$ python -q
>>> import numpy as np
>>> import numpy.linalg as la
>>> np.set_printoptions(precision=1, suppress=True, linewidth=200, sign=" ")
>>> rnd = lambda a: np.round(a, 1) + 0
>>> E = np.loadtxt("dump.csv", delimiter=",")
>>> print(rnd(E))
[[ 0.  -1.1  0.7  2.4 -0.4  4.2]
 [ 0.   0.4 -0.2 -0.9  0.2 -1.5]
 [ 0.   0.6 -0.3 -1.2  0.2 -2.1]
 [ 0.  -0.2  0.1  0.3 -0.1  0.6]]
>>> U, sv, Vt = la.svd(E)
>>> V = Vt[:(sv > 1e-8).sum()]
>>> rng = np.random.default_rng(9856)
>>> vec = E[2] + 4 * E[3] + rng.integers(2) * np.eye(6)[5]
>>> print(rnd(vec))
[ 0.   0.   0.   0.1  0.   0.2]
>>> print(np.allclose(V.T @ V @ vec, vec))
True
>>> print(rnd(np.diag(V.T @ V)))
[ 0.   0.   0.   0.2  0.   0.7]
>>> print(rnd(V.T @ V))
[[ 0.   0.   0.   0.   0.   0. ]
 [ 0.   0.   0.  -0.1  0.  -0.2]
 [ 0.   0.   0.   0.1  0.   0.1]
 [ 0.  -0.1  0.1  0.2  0.   0.4]
 [ 0.   0.   0.   0.   0.  -0.1]
 [ 0.  -0.2  0.1  0.4 -0.1  0.7]]
>>> rk = la.matrix_rank(E)
>>> print(rk)
1
>>> ns = la.svd(E)[2][rk:].T
>>> print(ns.shape)
(6, 5)
>>> print([int(la.matrix_rank(np.delete(E, i, axis=0))) for i in range(4)])
[1, 1, 1, 1]
>>> print(np.allclose(E @ ns, 0))
True
>>> print(rnd(ns @ ns.T))
[[ 1.   0.   0.   0.   0.   0. ]
 [ 0.   1.   0.   0.1  0.   0.2]
 [ 0.   0.   1.  -0.1  0.  -0.1]
 [ 0.   0.1 -0.1  0.8  0.  -0.4]
 [ 0.   0.   0.   0.   1.   0.1]
 [ 0.   0.2 -0.1 -0.4  0.1  0.3]]
>>> print(rnd(E[3] @ E[0]))
3.4
>>> print(rnd(la.norm(E, "nuc")))
5.9
>>> print(rnd(la.norm(E, 2)))
5.9
>>> print(rnd(la.norm(E, axis=0)))
[ 0.   1.3  0.8  2.9  0.5  4.9]
>>> print(rnd(la.norm(E, 1)), rnd(la.norm(E, np.inf)))
8.4 8.8
>>> print(rnd(la.norm(E) ** 2 / la.norm(E, 2) ** 2))
1.0
>>> A2 = E + rng.integers(-2, 3, (4, 1)) @ rng.integers(-2, 3, (1, 6))
>>> print(rnd(A2))
[[-2.  -2.1 -1.3  4.4 -1.4  2.2]
 [-2.  -0.6 -2.2  1.1 -0.8 -3.5]
 [ 2.   1.6  1.7 -3.2  1.2 -0.1]
 [-2.  -1.2 -1.9  2.3 -1.1 -1.4]]
>>> print(rnd(A2 - E))
[[-2. -1. -2.  2. -1. -2.]
 [-2. -1. -2.  2. -1. -2.]
 [ 2.  1.  2. -2.  1.  2.]
 [-2. -1. -2.  2. -1. -2.]]
>>> print(la.matrix_rank(A2 - E, tol=1e-8))
1
>>> print(rnd(np.diff(E, axis=0)))
[[ 0.   1.5 -0.9 -3.3  0.6 -5.7]
 [ 0.   0.2 -0.1 -0.3  0.1 -0.6]
 [ 0.  -0.7  0.4  1.5 -0.3  2.7]]
>>> print(rnd(E - E[0]))
[[ 0.   0.   0.   0.   0.   0. ]
 [ 0.   1.5 -0.9 -3.3  0.6 -5.7]
 [ 0.   1.6 -1.  -3.6  0.7 -6.3]
 [ 0.   1.  -0.6 -2.1  0.4 -3.6]]
>>> print(np.count_nonzero(E))
20
>>> print(rnd(np.abs(E).max()))
4.2
>>> print(np.unravel_index(np.abs(E).argmax(), E.shape))
(np.int64(0), np.int64(5))
>>> print(rnd(E.sum(axis=1)))
[ 5.7 -2.1 -2.9  0.8]
>>> print(rnd(E.sum(axis=0)))
[ 0.  -0.3  0.2  0.7 -0.1  1.1]
>>> ang = np.sort(rng.uniform(-2, 2, 28))
>>> W0 = np.c_[ang, ang ** 2, ang ** 3] @ np.array([[3, 2, 4, 1], [2, 2, 2, 2], [2, 0, 1, 3]])
>>> print(rnd(W0))
[[-7.   1.6 -5.  -7.5]
 [-6.5  1.4 -4.8 -6.8]
 [-5.7  1.1 -4.4 -5.7]
 [-5.2  0.9 -4.1 -4.9]
 [-4.9  0.8 -4.  -4.5]
 [-3.7  0.3 -3.4 -2.9]
 [-3.2  0.1 -3.1 -2.3]
 [-2.2 -0.3 -2.5 -1.2]
 [-1.  -0.5 -1.3 -0.3]
 [-0.9 -0.5 -1.3 -0.2]
 [-0.9 -0.5 -1.2 -0.2]
 [-0.8 -0.4 -1.1 -0.2]
 [-0.8 -0.4 -1.1 -0.2]
 [-0.6 -0.4 -0.8 -0.2]
 [ 0.4  0.2  0.5  0.1]
 [ 0.8  0.5  1.   0.3]
 [ 1.3  0.9  1.6  0.6]
 [ 1.8  1.2  2.2  1. ]
 [ 2.9  1.9  3.2  1.9]
 [ 3.2  2.1  3.6  2.2]
 [ 3.4  2.2  3.7  2.3]
 [ 3.8  2.4  4.2  2.8]
 [ 3.9  2.5  4.3  2.9]
 [ 5.4  3.2  5.6  4.3]
 [ 7.   4.   7.   6. ]
 [ 7.5  4.2  7.4  6.5]
 [ 9.4  5.1  9.   8.7]
 [15.3  7.3 13.5 15.5]]
>>> C2 = np.cov(W0, rowvar=False)
>>> print(rnd(C2))
[[ 26.4   7.9  23.8  24.5]
 [  7.9   3.7   7.5   7. ]
 [ 23.8   7.5  21.8  21.8]
 [ 24.5   7.   21.8  23.2]]
>>> print(rnd(np.polyfit(W0[:, 0], W0[:, 2], 1)))
[ 0.9  0.3]
>>> print(rnd(np.corrcoef(W0[:, 0], W0[:, 2])[0, 1]))
1.0
>>> print(rnd(W0.std(axis=0)))
[ 5.   1.9  4.6  4.7]
>>> print(np.argsort(-W0.std(axis=0).round(6), kind="stable"))
[ 0  3  2  1]
>>> A2 = np.array([[-4, -4, -5],
...     [-3, -2, 5],
...     [-4, -4, -3],
...     [5, 2, 0],
...     [-1, 1, 3],
...     [0, 1, 5]])
>>> W2 = np.array([[7, -1, -8, 0, 2, -4, -9, 4],
...     [-3, 2, 5, 4, 7, -9, 8, -8],
...     [5, -9, -1, 7, -2, 0, 9, -5]])
>>> feats = A2 @ W2 + 0.3 * rng.normal(size=(6, 8))
>>> print(rnd(feats))
[[-41.3  41.4  17.1 -51.  -25.9  52.1 -40.7  41.4]
 [  9.5 -45.7   8.8  27.  -30.   30.3  56.1 -21.2]
 [-30.6  23.   14.4 -36.9 -29.8  51.8 -22.9  31.2]
 [ 29.   -0.9 -30.4   7.9  24.6 -38.6 -29.5   3.9]
 [  4.7 -24.1  10.2  25.1  -1.7  -4.9  43.9 -27.2]
 [ 21.8 -43.1  -0.1  39.1  -2.8  -9.3  53.4 -33.1]]
>>> u = np.array([2, 0])
>>> print(rnd(np.polyval(u, feats[1])))
[ 18.9 -91.4  17.7  54.1 -60.   60.7 112.2 -42.4]
>>> print(rnd(np.convolve(feats[1], u)))
[ 18.9 -91.4  17.7  54.1 -60.   60.7 112.2 -42.4   0. ]
>>> print(np.argsort(-la.norm(feats, axis=0).round(6), kind="stable")[:3])
[ 6  5  3]
>>> U, sv, Vt = la.svd(feats)
>>> print(np.argmax(sv[:-1] / (sv[1:] + 1e-6)) + 1)
3
>>> print(rnd(sv))
[ 180.3  113.5   30.1    0.5    0.4    0.2]
>>> A2 = U[:, :3] @ np.diag(sv[:3]) @ Vt[:3]
>>> print(la.matrix_rank(feats, rtol=0.05))
3
>>> print(rnd(np.abs(feats - A2).max()))
0.3
>>> A2 = np.array([[5, 1, -3],
...     [-1, -2, 3],
...     [-1, 3, 4],
...     [-4, -4, -5],
...     [0, 1, -4],
...     [-1, -2, 2],
...     [3, -1, -5],
...     [-2, -5, 4]])
>>> print(la.matrix_rank(feats @ A2))
3
>>> A = np.loadtxt("m.csv", delimiter=",")
>>> print(A)
[[  5.   3.   2.   0.   2.   0.   3.]
 [ 11.  10.   3.   5.   6.   5.   9.]
 [  3.   3.   1.   0.   2.   0.   0.]
 [  0.   0.   0.   0.   0.   0.   0.]
 [  2.   3.   0.   2.   3.   0.   2.]
 [  0.   3.   0.   1.   1.   2.   2.]
 [  6.   4.   2.   3.   3.   0.   3.]
 [ 10.   6.   4.   5.   7.   2.  11.]
 [  6.   9.   1.   2.   5.   5.   3.]
 [  0.   0.   0.   0.   0.   0.   0.]
 [  3.   1.   1.   3.   1.   0.   3.]
 [  5.   4.   2.   4.   2.   2.   8.]
 [  6.   6.   1.   1.   4.   3.   1.]
 [  0.   0.   0.   0.   0.   0.   0.]
 [  5.   4.   1.   5.   4.   0.   5.]
 [  2.   3.   0.   2.   3.   0.   2.]
 [  3.   1.   1.   3.   1.   0.   3.]
 [  3.   3.   0.   1.   2.   3.   1.]
 [  6.   3.   3.   3.   4.   2.   6.]
 [  3.   3.   0.   1.   2.   3.   1.]
 [  3.   2.   2.   0.   3.   2.   3.]
 [  0.   0.   0.   0.   0.   0.   0.]
 [  3.   1.   1.   3.   1.   0.   3.]
 [  2.   3.   0.   2.   3.   0.   2.]
 [  6.   4.   2.   3.   3.   0.   3.]
 [  0.   0.   0.   0.   0.   0.   0.]
 [  2.   3.   1.   1.   1.   2.   5.]
 [  5.   5.   2.   2.   6.   2.   5.]
 [  3.   3.   0.   1.   2.   3.   1.]]
>>> # row 9 repeats row 3
>>> A2 = np.array([[-2, 5], [0, 5], [-3, 0], [2, -2], [2, -4], [3, -3], [4, 0]])
>>> print(np.einsum("ik,kj->ij", A, A2))
[[ 0. 32.]
 [42. 56.]
 [-5. 22.]
 [ 0.  0.]
 [14.  9.]
 [18.  3.]
 [ 6. 32.]
 [42. 36.]
 [26. 36.]
 [ 0.  0.]
 [11. 10.]
 [34. 23.]
 [ 8. 33.]
 [ 0.  0.]
 [25. 19.]
 [14.  9.]
 [11. 10.]
 [13. 11.]
 [23. 17.]
 [13. 11.]
 [12.  7.]
 [ 0.  0.]
 [11. 10.]
 [14.  9.]
 [ 6. 32.]
 [ 0.  0.]
 [23. 13.]
 [26. 16.]
 [13. 11.]]
>>> print(la.matrix_rank(A @ A2))
2
>>> print(np.einsum("ik,kj->ji", A, A2))
[[ 0. 42. -5.  0. 14. 18.  6. 42. 26.  0. 11. 34.  8.  0. 25. 14. 11. 13. 23. 13. 12.  0. 11. 14.  6.  0. 23. 26. 13.]
 [32. 56. 22.  0.  9.  3. 32. 36. 36.  0. 10. 23. 33.  0. 19.  9. 10. 11. 17. 11.  7.  0. 10.  9. 32.  0. 13. 16. 11.]]
>>> labels = rng.permutation(7)
>>> A2 = A[:, labels] * rng.choice([-1, 1], 7)
>>> print(A2)
[[ -2.  -5.  -0.   0.   3.  -2.  -3.]
 [ -6. -11.  -5.   5.   9.  -3. -10.]
 [ -2.  -3.  -0.   0.   0.  -1.  -3.]
 [ -0.  -0.  -0.   0.   0.  -0.  -0.]
 [ -3.  -2.  -0.   2.   2.  -0.  -3.]
 [ -1.  -0.  -2.   1.   2.  -0.  -3.]
 [ -3.  -6.  -0.   3.   3.  -2.  -4.]
 [ -7. -10.  -2.   5.  11.  -4.  -6.]
 [ -5.  -6.  -5.   2.   3.  -1.  -9.]
 [ -0.  -0.  -0.   0.   0.  -0.  -0.]
 [ -1.  -3.  -0.   3.   3.  -1.  -1.]
 [ -2.  -5.  -2.   4.   8.  -2.  -4.]
 [ -4.  -6.  -3.   1.   1.  -1.  -6.]
 [ -0.  -0.  -0.   0.   0.  -0.  -0.]
 [ -4.  -5.  -0.   5.   5.  -1.  -4.]
 [ -3.  -2.  -0.   2.   2.  -0.  -3.]
 [ -1.  -3.  -0.   3.   3.  -1.  -1.]
 [ -2.  -3.  -3.   1.   1.  -0.  -3.]
 [ -4.  -6.  -2.   3.   6.  -3.  -3.]
 [ -2.  -3.  -3.   1.   1.  -0.  -3.]
 [ -3.  -3.  -2.   0.   3.  -2.  -2.]
 [ -0.  -0.  -0.   0.   0.  -0.  -0.]
 [ -1.  -3.  -0.   3.   3.  -1.  -1.]
 [ -3.  -2.  -0.   2.   2.  -0.  -3.]
 [ -3.  -6.  -0.   3.   3.  -2.  -4.]
 [ -0.  -0.  -0.   0.   0.  -0.  -0.]
 [ -1.  -2.  -2.   1.   5.  -1.  -3.]
 [ -6.  -5.  -2.   2.   5.  -2.  -5.]
 [ -2.  -3.  -3.   1.   1.  -0.  -3.]]
>>> U, _, Vt = la.svd(A.T @ A2)
>>> print(rnd(U @ Vt))
[[ 0. -1.  0.  0.  0.  0.  0.]
 [ 0.  0.  0.  0.  0.  0. -1.]
 [ 0.  0.  0.  0.  0. -1.  0.]
 [ 0.  0.  0.  1.  0.  0.  0.]
 [-1.  0.  0.  0.  0.  0.  0.]
 [ 0.  0. -1.  0.  0.  0.  0.]
 [ 0.  0.  0.  0.  1.  0.  0.]]
>>> print(rnd(la.lstsq(A, A2)[0]))
[[ 0. -1.  0.  0.  0.  0.  0.]
 [ 0.  0.  0.  0.  0.  0. -1.]
 [ 0.  0.  0.  0.  0. -1.  0.]
 [ 0.  0.  0.  1.  0.  0.  0.]
 [-1.  0.  0.  0.  0.  0.  0.]
 [ 0.  0. -1.  0.  0.  0.  0.]
 [ 0.  0.  0.  0.  1.  0.  0.]]
>>> labels = A[:, 6] > np.median(A[:, 6])
>>> u = A[labels].mean(axis=0) - A[~labels].mean(axis=0)
>>> print(((A - A.mean(axis=0)) @ u > 0).astype(int))
[ 1  1  0  0  0  0  1  1  1  0  0  1  1  0  1  0  0  0  1  0  0  0  0  0  1  0  1  1  0]
>>> print(rnd(u))
[ 3.6  2.5  1.6  2.3  2.4  1.2  5.4]
>>> print(np.argsort(-np.abs(u).round(6), kind="stable"))
[ 6  0  1  4  3  2  5]
>>> A2 = np.c_[A[:, :4] @ np.array([[0, 3, 8, 3], [0, 4, 6, 4], [5, 1, 1, 5], [4, 8, 6, 0]]), np.array([-2, 5, 4, 5, -1, -5, 2, 5, -2, -3, 3, -2, 2, 0, -4, -3, 2, 1, -5, 0, 2, 4, -3, 1, 3, -3, 4, -5, -4])]
>>> print(A2)
[[ 10.  29.  60.  37.  -2.]
 [ 35. 116. 181.  88.   5.]
 [  5.  22.  43.  26.   4.]
 [  0.   0.   0.   0.   5.]
 [  8.  34.  46.  18.  -1.]
 [  4.  20.  24.  12.  -5.]
 [ 22.  60.  92.  44.   2.]
 [ 40.  98. 150.  74.   5.]
 [ 13.  71. 115.  59.  -2.]
 [  0.   0.   0.   0.  -3.]
 [ 17.  38.  49.  18.   3.]
 [ 26.  65.  90.  41.  -2.]
 [  9.  51.  91.  47.   2.]
 [  0.   0.   0.   0.   0.]
 [ 25.  72.  95.  36.  -4.]
 [  8.  34.  46.  18.  -3.]
 [ 17.  38.  49.  18.   2.]
 [  4.  29.  48.  21.   1.]
 [ 27.  57.  87.  45.  -5.]
 [  4.  29.  48.  21.   0.]
 [ 10.  19.  38.  27.   2.]
 [  0.   0.   0.   0.   4.]
 [ 17.  38.  49.  18.  -3.]
 [  8.  34.  46.  18.   1.]
 [ 22.  60.  92.  44.   3.]
 [  0.   0.   0.   0.  -3.]
 [  9.  27.  41.  23.   4.]
 [ 18.  53.  84.  45.  -5.]
 [  4.  29.  48.  21.  -4.]]
>>> print(la.matrix_rank(A2))
5
>>> print(rnd(la.norm(A2 - A @ la.lstsq(A, A2)[0], axis=0)))
[  0.    0.    0.    0.   15.8]
>>> print(la.matrix_rank(np.c_[A, A2]))
8
>>> X = np.load("out16.npy")
>>> print(X)
[[ 1  0  0  0]
 [ 1  1  0  0]
 [ 5  1  1  0]
 [ 2  4  1  1]]
>>> print(la.matrix_power(X, 3))
[[  1   0   0   0]
 [  3   1   0   0]
 [ 18   3   1   0]
 [ 34  15   3   1]]
>>> print(np.allclose(X, X.T))
False
>>> print(rnd(la.det(X)))
1.0
>>> A2 = np.array([[-1, 5, -5, 4, -3, -2], [3, 3, 1, 1, -5, -4]])
>>> J = A2.T @ A2
>>> print(J)
[[ 10   4   8  -1 -12 -10]
 [  4  34 -22  23 -30 -22]
 [  8 -22  26 -19  10   6]
 [ -1  23 -19  17 -17 -12]
 [-12 -30  10 -17  34  26]
 [-10 -22   6 -12  26  20]]
>>> # rank 2
>>> vec = np.array([-3, 1, -3, -3, 3, -4])
>>> print(J @ np.ones(6))
[ -1. -13.   9.  -9.  11.   8.]
>>> print(la.norm(J @ vec) <= la.norm(J, 2) * la.norm(vec) + 1e-9)
True
>>> print(np.sign((J @ vec).round(6)))
[-1  1 -1  1  1  1]
>>> print(J @ np.eye(6)[4])
[-12. -30.  10. -17.  34.  26.]
>>> print(J @ vec)
[-43  17 -61  29  25  24]
>>> print((J @ vec).argmax())
3
>>> M = np.load("case8.npy")
>>> print(M)
[[ 4  1  2  2]
 [ 4  1  2  2]
 [ 1  3  1  3]
 [ 2  1  2  1]
 [ 2  1  2  1]
 [ 2  1  2  1]
 [ 2  0  0  1]
 [ 4  1  2  2]
 [ 1  0  1  3]
 [ 4  1  2  2]
 [ 0  0  0  0]
 [ 2  1  2  1]
 [ 0  0  0  0]
 [ 2  0  0  1]
 [ 2  1  2  1]
 [ 1  0  1  3]
 [ 0  0  0  0]
 [ 3  1  3  4]
 [ 1  0  1  3]
 [ 0  0  0  0]
 [ 2  0  0  1]
 [ 0  0  0  0]
 [ 2  0  0  1]
 [ 0  0  0  0]
 [ 1  3  1  3]]
>>> labels = M[:, 3] > np.median(M[:, 3])
>>> u = M[labels].mean(axis=0) - M[~labels].mean(axis=0)
>>> print(rnd(u))
[ 1.2  0.8  0.9  2.1]
>>> print(labels.astype(int))
[ 1  1  1  0  0  0  0  1  1  1  0  0  0  0  0  1  0  1  1  0  0  0  0  0  1]
>>> W1 = np.array([[-1, 0, 1, 1], [0, -1, -1, 3], [-3, -2, 1, 3], [2, 3, 2, 3]])
>>> c = np.array([4, 1, 1, 6])
>>> H = np.maximum(M @ W1 + c, 0)
>>> print(H)
[[  0   2  10  25]
 [  0   2  10  25]
 [  6   5   6  28]
 [  0   0   6  20]
 [  0   0   6  20]
 [  0   0   6  20]
 [  4   4   5  11]
 [  0   2  10  25]
 [  6   8   9  19]
 [  0   2  10  25]
 [  4   1   1   6]
 [  0   0   6  20]
 [  4   1   1   6]
 [  4   4   5  11]
 [  0   0   6  20]
 [  6   8   9  19]
 [  4   1   1   6]
 [  0   6  14  33]
 [  6   8   9  19]
 [  4   1   1   6]
 [  4   4   5  11]
 [  4   1   1   6]
 [  4   4   5  11]
 [  4   1   1   6]
 [  6   5   6  28]]
>>> print((H > 0).astype(int))
[[ 0  1  1  1]
 [ 0  1  1  1]
 [ 1  1  1  1]
 [ 0  0  1  1]
 [ 0  0  1  1]
 [ 0  0  1  1]
 [ 1  1  1  1]
 [ 0  1  1  1]
 [ 1  1  1  1]
 [ 0  1  1  1]
 [ 1  1  1  1]
 [ 0  0  1  1]
 [ 1  1  1  1]
 [ 1  1  1  1]
 [ 0  0  1  1]
 [ 1  1  1  1]
 [ 1  1  1  1]
 [ 0  1  1  1]
 [ 1  1  1  1]
 [ 1  1  1  1]
 [ 1  1  1  1]
 [ 1  1  1  1]
 [ 1  1  1  1]
 [ 1  1  1  1]
 [ 1  1  1  1]]
>>> W2 = np.array([[1, 2, 1], [0, 3, 2], [3, 3, 1], [3, 0, 1]])
>>> print(H @ W2)
[[ 105   36   39]
 [ 105   36   39]
 [ 108   45   50]
 [  78   18   26]
 [  78   18   26]
 [  78   18   26]
 [  52   35   28]
 [ 105   36   39]
 [  90   63   50]
 [ 105   36   39]
 [  25   14   13]
 [  78   18   26]
 [  25   14   13]
 [  52   35   28]
 [  78   18   26]
 [  90   63   50]
 [  25   14   13]
 [ 141   60   59]
 [  90   63   50]
 [  25   14   13]
 [  52   35   28]
 [  25   14   13]
 [  52   35   28]
 [  25   14   13]
 [ 108   45   50]]
>>> P = H @ la.solve(H.T @ H, H.T)
>>> print(rnd(np.diag(P)))
[ 0.1  0.1  0.5  0.1  0.1  0.1  0.1  0.1  0.2  0.1  0.1  0.1  0.1  0.1  0.1  0.2  0.1  0.3  0.2  0.1  0.1  0.1  0.1  0.1  0.5]
>>> print(rnd(P @ H[:, 3]))
[ 25.  25.  28.  20.  20.  20.  11.  25.  19.  25.   6.  20.   6.  11.  20.  19.   6.  33.  19.   6.  11.   6.  11.   6.  28.]
>>> print(rnd(np.trace(P)))
4.0
>>> print(rnd(la.eigvalsh(P)))
[ 0.  0.  0.  0.  0.  0.  0.  0.  0.  0.  0.  0.  0.  0.  0.  0.  0.  0.  0.  0.  0.  1.  1.  1.  1.]
>>> print(la.matrix_rank(np.eye(25) - P))
21
>>> print(np.allclose(P @ P, P))
True
